% ipython --no-banner

In [1]: import numpy as np

In [2]: import numpy.linalg as la

In [3]: np.set_printoptions(suppress=True, linewidth=160)

In [4]: m1 = np.load("a.npy")

In [5]: print(m1)
[[-3 -2 -1  0]
 [ 1  2  3  4]
 [ 5  6  7  8]
 [ 9 10 11 12]
 [13 14 15 16]
 [17 18 19 20]
 [21 22 23 24]
 [25 26 27 28]
 [29 30 31 32]
 [33 34 35 36]
 [37 38 39 40]]

In [6]: z = m1[:, 2] > np.median(m1[:, 2])

In [7]: f = m1[z].mean(axis=0) - m1[~z].mean(axis=0)

In [8]: print((((m1 - m1.mean(axis=0)) @ f > 0) == z).mean())
1.0

In [9]: print(z.astype(int))
[0 0 0 0 0 0 1 1 1 1 1]

In [10]: print(((m1 - m1.mean(axis=0)) @ f > 0).astype(int))
[0 0 0 0 0 0 1 1 1 1 1]

In [11]: Xs = m1 - m1.mean(axis=0)

In [12]: evecs = la.svd(Xs)[2][:2]

In [13]: other = Xs - Xs @ evecs.T @ evecs

In [14]: print(np.round(np.cov(Xs @ evecs.T, rowvar=False), 2) + 0)
[[704.   0.]
 [  0.   0.]]

In [15]: print(round(float(la.norm(other) / la.norm(Xs)), 2))
0.0

In [16]: print(np.round((Xs @ evecs.T).std(axis=0), 2) + 0)
[25.3  0. ]

In [17]: print(la.norm(other, axis=1).round(6).argmax())
0

In [18]: print(np.round(other.std(axis=0), 2) + 0)
[0. 0. 0. 0.]

In [19]: mat = np.load("m.npy")

In [20]: print(mat)
[[ 0.99  9.15  5.69  1.06]
 [ 0.58  9.37  6.71  1.14]
 [ 0.96  9.2   5.67  1.48]
 [ 1.29  8.6   5.61  0.96]
 [ 0.82  9.59  5.49  1.06]
 [ 1.62  9.02  6.28  0.85]
 [ 1.13  9.46  5.85  1.18]
 [ 1.33  8.83  6.79  1.2 ]
 [-0.03  4.85  8.79  1.21]
 [-0.01  4.76  8.71  1.2 ]
 [ 0.17  4.35  8.99  0.99]
 [ 0.16  4.99  9.2   0.8 ]
 [ 0.2   4.88  9.17  1.02]
 [ 0.04  5.06  8.22  0.36]
 [-0.45  5.14  9.2   0.93]
 [ 0.08  5.23  9.47  1.03]
 [-6.18  8.25 -3.01 -3.22]
 [-6.11  7.76 -3.36 -3.48]
 [-5.74  8.47 -3.01 -3.08]
 [-5.72  7.46 -3.51 -2.52]
 [-6.    7.89 -2.91 -2.93]
 [-5.6   8.15 -3.1  -2.86]
 [-6.07  7.92 -2.7  -2.14]
 [-6.27  8.17 -2.72 -3.48]]

In [21]: x0 = np.array([0, 1, -1, 2])

In [22]: print(np.sign((mat @ x0).round(6)))
[ 1.  1.  1.  1.  1.  1.  1.  1. -1. -1. -1. -1. -1. -1. -1. -1.  1.  1.  1.  1.  1.  1.  1.  1.]

In [23]: print(la.norm(mat @ x0) <= la.norm(mat, 2) * la.norm(x0) + 1e-9)
True

In [24]: print((mat @ x0).argmax())
2
